In [1]: import numpy as np

In [2]: np.set_printoptions(precision=2, suppress=True, linewidth=120)

In [3]: tidy = lambda a: np.round(a, 2) + 0

In [4]: arr = np.load("arr.npy")

In [5]: arr
Out[5]: 
array([[ 3.04,  1.09,  0.62,  0.13],
       [ 0.26,  0.57, -0.45, -1.88],
       [-0.09,  2.04,  3.08,  2.19],
       [-0.07, -2.06,  1.78,  1.02],
       [ 0.13,  0.53,  2.02, -0.08]])

In [6]: vec = np.array([0, 4, -4, -2])

In [7]: target = arr @ vec

In [8]: tidy(np.linalg.solve(arr.T @ arr, arr.T @ target))
Out[8]: array([ 0.,  4., -4., -2.])

In [9]: tidy(np.linalg.pinv(arr) @ arr)
Out[9]: 
array([[1., 0., 0., 0.],
       [0., 1., 0., 0.],
       [0., 0., 1., 0.],
       [0., 0., 0., 1.]])

In [10]: rng = np.random.default_rng(205662)

In [11]: target = target + 0.1 * rng.normal(size=5)

In [12]: tidy(target)
Out[12]: array([  1.55,   7.95,  -8.45, -17.4 ,  -5.73])

In [13]: beta, *_ = np.linalg.lstsq(arr, target)

In [14]: [round(float(np.linalg.norm(np.linalg.solve(arr.T @ arr + lam * np.eye(4), arr.T @ target))), 2) for lam in (0, 1, 10, 100)]
Out[14]: [6.0, 5.45, 3.26, 0.75]

In [15]: tidy(beta)
Out[15]: array([-0.04,  4.02, -3.95, -2.05])

In [16]: tidy(np.linalg.norm(target - arr @ beta))
Out[16]: np.float64(0.05)

In [17]: J = np.load("out2.npy")

In [18]: J
Out[18]: 
array([[ 3,  0,  1],
       [ 2,  0,  1],
       [ 0,  1,  3],
       [ 1,  3,  0],
       [-1,  0, -1]])

In [19]: M2 = np.c_[J[:, :1] @ np.array([[3]]), np.array([5, 5, 1, 3, 5])]

In [20]: M2
Out[20]: 
array([[ 9,  5],
       [ 6,  5],
       [ 0,  1],
       [ 3,  3],
       [-3,  5]])

In [21]: tidy(np.linalg.norm(np.linalg.qr(J)[0].T @ M2, axis=0) ** 2 / ((M2 ** 2).sum(axis=0) + 1e-12))
Out[21]: array([1.  , 0.46])

In [22]: data = rng.normal(size=(24, 3)) + 3 * np.array([-1, -1, 3])

In [23]: tidy(data)
Out[23]: 
array([[-1.73, -2.55, 11.17],
       [-4.91, -3.29,  9.35],
       [-3.01, -1.83,  8.73],
       [-3.46, -3.25,  9.27],
       [-2.53, -2.79,  8.24],
       [-2.96, -3.57,  8.98],
       [-2.95, -3.46,  9.22],
       [-3.87, -2.83,  8.85],
       [-3.49, -3.21, 10.49],
       [-1.24, -1.42,  6.84],
       [-3.32, -4.61,  7.91],
       [-2.72, -0.08,  7.99],
       [-2.63, -3.91,  8.35],
       [-2.25, -4.  ,  7.81],
       [-2.11, -5.24,  9.34],
       [-4.32, -2.88,  9.59],
       [-3.25, -2.37,  9.09],
       [-3.07, -2.14,  8.15],
       [-2.71, -1.97,  9.48],
       [-3.85, -2.74,  8.65],
       [-3.82, -1.59,  6.9 ],
       [-3.62, -3.58,  9.57],
       [-2.82, -1.85,  9.48],
       [-3.68, -2.42,  7.88]])

In [24]: C2 = np.cov(data, rowvar=False)

In [25]: tidy(np.polyfit(data[:, 1], data[:, 2], 1))
Out[25]: array([-0.23,  8.17])

In [26]: tidy(np.linalg.eigvalsh(C2)[::-1])
Out[26]: array([1.44, 0.83, 0.65])
